$ ipython --no-banner

In [1]: import numpy as np

In [2]: import numpy.linalg as la

In [3]: np.set_printoptions(precision=2, suppress=True, linewidth=120, sign=" ")

In [4]: rd = lambda a: np.round(a, 2) + 0

In [5]: data = np.load("a.npy")

In [6]: data
Out[6]: 
array([[-0.35,  0.42,  0.28],
       [ 0.4 , -0.48, -0.32],
       [ 0.1 , -0.12, -0.08],
       [ 0.05, -0.06, -0.04],
       [-0.2 ,  0.24,  0.16],
       [-0.7 ,  0.84,  0.56]])

In [7]: rank = la.matrix_rank(data)

In [8]: rank
Out[8]: np.int64(1)

In [9]: N = la.svd(data)[2][rank:].T

In [10]: [int(la.matrix_rank(data[:, :j + 1])) for j in range(3)]
Out[10]: [1, 1, 1]

In [11]: T = np.stack([data, 2 * data, data[::-1]])

In [12]: rd(la.norm(T, axis=(1, 2)))
Out[12]: array([ 1.59,  3.19,  1.59])

In [13]: la.cond(data) > 100
Out[13]: np.True_

In [14]: np.argsort(-la.norm(data, axis=0).round(6), kind="stable")[:3]
Out[14]: array([ 1,  0,  2])

In [15]: la.matrix_rank(data, rtol=0.1)
Out[15]: np.int64(1)

In [16]: np.abs(np.diag(la.qr(data)[1])) > 1e-9
Out[16]: array([ True, False, False])

In [17]: np.unique(data.round(6), axis=0).shape
Out[17]: (6, 3)

In [18]: X = np.load("mat.npy")

In [19]: rd(X)
Out[19]: 
array([[-0.34,  0.02, -0.8 ,  0.49],
       [-0.22, -0.48,  0.5 ,  0.69],
       [ 0.9 ,  0.05, -0.12,  0.42],
       [-0.17,  0.87,  0.3 ,  0.34]])

In [20]: B = la.inv(X)

In [21]: rd(la.cond(X))
Out[21]: np.float64(1.0)

In [22]: rd(la.inv(B))
Out[22]: 
array([[-0.34,  0.02, -0.8 ,  0.49],
       [-0.22, -0.48,  0.5 ,  0.69],
       [ 0.9 ,  0.05, -0.12,  0.42],
       [-0.17,  0.87,  0.3 ,  0.34]])

In [23]: (np.abs(B) > 1e-9).astype(int)
Out[23]: 
array([[ 1,  1,  1,  1],
       [ 1,  1,  1,  1],
       [ 1,  1,  1,  1],
       [ 1,  1,  1,  1]])

In [24]: np.allclose(B, X.T)
Out[24]: True

In [25]: rd(la.det(X) * la.det(B))
Out[25]: np.float64(1.0)

In [26]: rd(la.det(X) * B)
Out[26]: 
array([[ 0.34,  0.22, -0.9 ,  0.17],
       [-0.02,  0.48, -0.05, -0.87],
       [ 0.8 , -0.5 ,  0.12, -0.3 ],
       [-0.49, -0.69, -0.42, -0.34]])

In [27]: rd(la.slogdet(X)[0])
Out[27]: np.float64(-1.0)

In [28]: M = np.loadtxt("test10.csv", delimiter=",")

In [29]: M
Out[29]: 
array([[ 0.1 , -0.4 , -1.7 , -0.1 ,  0.5 , -0.2 ,  0.5 ],
       [ 0.  ,  0.6 , -0.1 , -1.8 , -0.9 ,  0.5 ,  0.7 ],
       [ 1.  , -2.  ,  1.6 ,  1.1 ,  0.7 ,  0.1 , -1.3 ],
       [ 0.09, -0.41, -1.7 , -0.11,  0.5 , -0.17,  0.5 ]])

In [30]: f = np.array([0, 2, -1])

In [31]: rd(np.cross(M[1, :3], M[0, :3]))
Out[31]: array([-1.06, -0.01, -0.06])

In [32]: rng = np.random.default_rng(6824)

In [33]: B = M + rng.integers(-2, 3, (4, 3)) @ rng.integers(-2, 3, (3, 7))

In [34]: rd(B)
Out[34]: 
array([[ 7.1 ,  7.6 , -3.7 ,  0.9 ,  8.5 , -5.2 , -2.5 ],
       [-7.  , -8.4 ,  1.9 , -2.8 , -6.9 ,  2.5 ,  2.7 ],
       [-2.  , -4.  ,  2.6 ,  0.1 , -5.3 ,  6.1 ,  0.7 ],
       [ 2.09, -0.41, -3.7 ,  5.89,  4.5 , -4.17,  4.5 ]])

In [35]: np.abs(B - M).sum(axis=1)
Out[35]: array([ 34.,  29.,  21.,  22.])

In [36]: la.matrix_rank(B - M, tol=1e-8)
Out[36]: np.int64(3)

In [37]: left, sigma, vt = la.svd(B, full_matrices=False)

In [38]: left.shape, sigma.shape, vt.shape
Out[38]: ((4, 4), (4,), (4, 7))

In [39]: rd(np.sqrt((sigma ** 2).sum())), rd(la.norm(B))
Out[39]: (np.float64(24.97), np.float64(24.97))

In [40]: np.allclose(left * sigma @ vt, B)
Out[40]: True

In [41]: rd(sigma)
Out[41]: array([ 22.78,   8.99,   4.74,   1.31])

In [42]: rd(vt @ vt.T)
Out[42]: 
array([[ 1.,  0.,  0.,  0.],
       [ 0.,  1.,  0.,  0.],
       [ 0.,  0.,  1.,  0.],
       [ 0.,  0.,  0.,  1.]])

In [43]: rd(left.T @ left)
Out[43]: 
array([[ 1.,  0.,  0.,  0.],
       [ 0.,  1.,  0.,  0.],
       [ 0.,  0.,  1.,  0.],
       [ 0.,  0.,  0.,  1.]])

In [44]: rd(np.abs(vt[0]))
Out[44]: array([ 0.44,  0.5 ,  0.24,  0.17,  0.57,  0.37,  0.1 ])

In [45]: np.abs(left[:, 0]).round(6).argmax()
Out[45]: np.int64(0)

In [46]: rd(np.cumsum(sigma ** 2) / np.sum(sigma ** 2))
Out[46]: array([ 0.83,  0.96,  1.  ,  1.  ])

In [47]: la.matrix_rank(M, rtol=0.1)
Out[47]: np.int64(3)

In [48]: la.cond(M) > 100
Out[48]: np.True_

In [49]: rd(la.norm(M, 2) / la.norm(M))
Out[49]: np.float64(0.79)

In [50]: np.argsort(-la.norm(M, axis=0).round(6), kind="stable")[:3]
Out[50]: array([ 2,  1,  3])

In [51]: f, v = M[0], M[2]

In [52]: f @ v
Out[52]: np.float64(-2.25)

In [53]: p = (f @ v) / (f @ f) * f

In [54]: rd((v - p) @ f)
Out[54]: np.float64(0.0)

In [55]: la.matrix_rank(np.outer(f, v))
Out[55]: np.int64(1)

In [56]: rd(la.norm(f + v) ** 2 + la.norm(f - v) ** 2)
Out[56]: np.float64(29.14)

In [57]: mat = np.load("m.npy")

In [58]: mat
Out[58]: 
array([[ 0,  0,  3],
       [ 0,  0,  2],
       [ 0,  0,  0]])

In [59]: left, sigma, vt = la.svd(mat)

In [60]: evecs = vt[:(sigma > 1e-8).sum()]

In [61]: vec = mat[2] + -2 * mat[0] + rng.integers(2) * np.eye(3)[2]

In [62]: vec
Out[62]: array([ 0.,  0., -5.])

In [63]: rd(evecs.T @ evecs)
Out[63]: 
array([[ 0.,  0.,  0.],
       [ 0.,  0.,  0.],
       [ 0.,  0.,  1.]])

In [64]: np.allclose(evecs.T @ evecs @ vec, vec)
Out[64]: True

In [65]: rd(la.norm(vec - evecs.T @ evecs @ vec))
Out[65]: np.float64(0.0)

In [66]: mat[:, 0] @ mat[:, 1]
Out[66]: np.int64(0)

In [67]: rd(la.norm(mat, axis=0))
Out[67]: array([ 0.  ,  0.  ,  3.61])

In [68]: rd(la.svd(mat, compute_uv=False))
Out[68]: array([ 3.61,  0.  ,  0.  ])

In [69]: mat @ mat.T
Out[69]: 
array([[ 9,  6,  0],
       [ 6,  4,  0],
       [ 0,  0,  0]])

In [70]: J = np.load("layer19.npy")

In [71]: J
Out[71]: 
array([[ 0.99, -0.5 , -0.3 ],
       [-2.79,  1.4 ,  0.2 ],
       [ 2.21, -1.1 ,  0.1 ],
       [-1.39,  0.7 ,  1.3 ],
       [ 1.42, -0.7 ,  0.8 ],
       [ 0.6 , -0.3 ,  1.5 ],
       [ 0.36, -0.2 , -0.4 ],
       [-3.33,  1.7 , -0.2 ],
       [ 0.6 , -0.3 , -1.  ],
       [ 2.37, -1.2 ,  0.3 ],
       [ 0.39, -0.2 , -0.1 ],
       [-2.8 ,  1.4 , -0.3 ],
       [-5.  ,  2.5 ,  0.2 ],
       [-3.59,  1.8 ,  1.  ],
       [-0.23,  0.1 ,  1.6 ],
       [ 0.  ,  0.  ,  0.9 ],
       [-2.23,  1.1 , -0.1 ]])

In [72]: B = M / np.sqrt((M ** 2).mean(axis=1, keepdims=True))

In [73]: la.matrix_rank(M - M.mean(axis=1, keepdims=True))
Out[73]: np.int64(4)

In [74]: rd(B[0])
Out[74]: array([ 0.14, -0.56, -2.37, -0.14,  0.7 , -0.28,  0.7 ])

In [75]: Xc = J - J.mean(axis=0)

In [76]: left, sigma, vt = la.svd(Xc, full_matrices=False)

In [77]: rd(sigma ** 2 / (sigma ** 2).sum())
Out[77]: array([ 0.92,  0.08,  0.  ])

In [78]: np.abs(vt[0]).argmax()
Out[78]: np.int64(0)

In [79]: rd(np.abs(vt[-1]))
Out[79]: array([ 0.45,  0.89,  0.  ])

In [80]: rd(vt[0] * np.sign(vt[0, np.abs(vt[0]).argmax()]))
Out[80]: array([ 0.89, -0.45,  0.  ])

In [81]: rd(Xc.mean(axis=0))
Out[81]: array([ 0.,  0.,  0.])

In [82]: Xc = (J - J.mean(axis=0)) / J.std(axis=0)

In [83]: Xc.std(axis=0)
Out[83]: array([ 1.,  1.,  1.])

In [84]: np.argwhere(np.abs(Xc) > 2)
Out[84]: array([[ 12,   0]])

In [85]: coef = la.lstsq(np.delete(Xc, 2, axis=1), Xc[:, 2])[0]

In [86]: rd(coef)
Out[86]: array([ 0.57,  0.56])

In [87]: vec = np.array([-3, 3, 0])

In [88]: y = J @ vec

In [89]: rd(la.pinv(J) @ J)
Out[89]: 
array([[ 1.,  0.,  0.],
       [ 0.,  1.,  0.],
       [ 0.,  0.,  1.]])

In [90]: y = y + 0.05 * rng.normal(size=17)

In [91]: rd(y)
Out[91]: 
array([ -4.46,  12.54,  -9.92,   6.17,  -6.35,  -2.64,  -1.65,  15.26,  -2.81, -10.76,  -1.74,  12.61,  22.48,  16.12,
         0.98,  -0.1 ,   9.95])

In [92]: coef, *_ = la.lstsq(J, y)

In [93]: [round(float(la.norm(la.solve(J.T @ J + lam * np.eye(3), J.T @ y))), 2) for lam in (0, 1, 10, 100)]
Out[93]: [5.67, 3.99, 3.68, 2.09]

In [94]: rd(la.norm(y - J @ coef))
Out[94]: np.float64(0.24)

In [95]: coef.round()
Out[95]: array([-2.,  5., -0.])

In [96]: rd(coef)
Out[96]: array([-1.81,  5.37, -0.01])

In [97]: left, sigma, vt = la.svd(J, full_matrices=False)

In [98]: rd(sigma)
Out[98]: array([ 10.39,   3.22,   0.04])

In [99]: left.shape, sigma.shape, vt.shape
Out[99]: ((17, 3), (3,), (3, 3))

In [100]: rd(left.T @ left)
Out[100]: 
array([[ 1.,  0.,  0.],
       [ 0.,  1.,  0.],
       [ 0.,  0.,  1.]])

In [101]: rd(np.sqrt((sigma ** 2).sum())), rd(la.norm(J))
Out[101]: (np.float64(10.87), np.float64(10.87))

In [102]: rd(sigma / sigma[0])
Out[102]: array([ 1.  ,  0.31,  0.  ])

In [103]: rd(np.cumsum(sigma ** 2) / np.sum(sigma ** 2))
Out[103]: array([ 0.91,  1.  ,  1.  ])

In [104]: (sigma > 1e-8).sum()
Out[104]: np.int64(3)

In [105]: np.abs(left[:, 0]).round(6).argmax()
Out[105]: np.int64(12)

In [106]: F = np.load("data.npy")

In [107]: F
Out[107]: 
array([[ 0.,  1.,  0.],
       [ 2.,  0.,  0.],
       [ 0.,  0., -2.]])

In [108]: # 2 groups of indices that never mix

In [109]: labels = rng.permutation(3)

In [110]: B = F[:, labels] * rng.choice([-1, 1], 3)

In [111]: B
Out[111]: 
array([[-0., -0.,  1.],
       [-2., -0.,  0.],
       [-0.,  2.,  0.]])

In [112]: left, _, vt = la.svd(F.T @ B)

In [113]: left @ vt
Out[113]: 
array([[-1.,  0.,  0.],
       [ 0.,  0.,  1.],
       [ 0., -1.,  0.]])

In [114]: rd(la.norm(B, axis=0))
Out[114]: array([ 2.,  2.,  1.])

In [115]: B @ B.T
Out[115]: 
array([[ 1.,  0.,  0.],
       [ 0.,  4.,  0.],
       [ 0.,  0.,  4.]])

In [116]: B.T @ B
Out[116]: 
array([[ 4.,  0.,  0.],
       [ 0.,  4.,  0.],
       [ 0.,  0.,  1.]])

In [117]: P = np.triu(np.array([[0, 0, 3], [1, 3, 3], [0, 1, 0]]), 1) + np.eye(3)

In [118]: B = P @ F @ la.inv(P)

In [119]: rd(np.poly(B))
Out[119]: array([ 1.,  2., -2., -4.])

In [120]: np.trace(B), np.trace(F)
Out[120]: (np.float64(-2.0), np.float64(-2.0))

In [121]: q, evecs = la.qr(F[:, :2])[0], la.qr(F[:, 2:])[0]

In [122]: sigma = la.svd(q.T @ evecs, compute_uv=False)

In [123]: np.degrees(np.arccos(sigma.clip(0, 1)))
Out[123]: array([ 90.])

In [124]: (sigma > 0.9).sum()
Out[124]: np.int64(0)

In [125]: sigma
Out[125]: array([ 0.])

In [126]: vals, evecs = la.eig(F)

In [127]: rd(np.sort(la.eigvals(la.inv(F))))
Out[127]: array([-0.71, -0.5 ,  0.71])

In [128]: np.prod(vals)
Out[128]: np.float64(4.0)

In [129]: rd(np.sort(la.eigvals(F @ F)))
Out[129]: array([ 2.,  2.,  4.])

In [130]: m1 = np.tril(np.array([[-2, -3, 2, 0, 0],
     ...:     [0, 2, 2, -1, -1],
     ...:     [2, -3, 0, 3, 2],
     ...:     [-3, 3, -2, -3, 3],
     ...:     [2, 1, -1, 0, 2]]), -1) + np.eye(5, dtype=int)

In [131]: m1
Out[131]: 
array([[ 1,  0,  0,  0,  0],
       [ 0,  1,  0,  0,  0],
       [ 2, -3,  1,  0,  0],
       [-3,  3, -2,  1,  0],
       [ 2,  1, -1,  0,  1]])

In [132]: B = m1 + rng.integers(-2, 3, (5, 3)) @ rng.integers(-2, 3, (3, 5))

In [133]: B
Out[133]: 
array([[ 1,  0, -2,  4,  4],
       [ 0,  0,  1, -1, -4],
       [ 4, -1,  0,  4,  8],
       [-3,  3,  0, -3, -4],
       [ 2,  0, -1,  1, -1]])

In [134]: B - m1
Out[134]: 
array([[ 0,  0, -2,  4,  4],
       [ 0, -1,  1, -1, -4],
       [ 2,  2, -1,  4,  8],
       [ 0,  0,  2, -4, -4],
       [ 0, -1,  0,  1, -2]])

In [135]: rd(la.svd(B - m1, compute_uv=False))
Out[135]: array([ 13.04,   3.69,   1.57,   0.  ,   0.  ])

In [136]: np.abs(B - m1).sum(axis=1)
Out[136]: array([ 10,   7,  17,  10,   4])

In [137]: round(np.log10(la.cond(J)))
Out[137]: 2

In [138]: la.matrix_rank(J, rtol=0.1)
Out[138]: np.int64(2)

In [139]: la.cond(J) > 100
Out[139]: np.True_

In [140]: P = np.triu(np.array([[6, -3, -1, 6, 7],
     ...:     [-5, 3, -3, -3, 2],
     ...:     [-7, 9, -4, 7, -7],
     ...:     [7, -1, 4, 9, 9],
     ...:     [6, -6, 7, -6, -4]]), 1) + np.eye(5)

In [141]: B = P @ m1 @ la.inv(P)

In [142]: B
Out[142]: 
array([[    -5.,     10.,      5.,     31.,   -222.],
       [     7.,     24.,     80.,   -533.,   5262.],
       [   -33.,    -88.,   -303.,   2062., -20279.],
       [    15.,     57.,    175.,  -1143.,  11302.],
       [     2.,      7.,     22.,   -145.,   1432.]])

In [143]: np.trace(B), np.trace(m1)
Out[143]: (np.float64(5.0), np.int64(5))
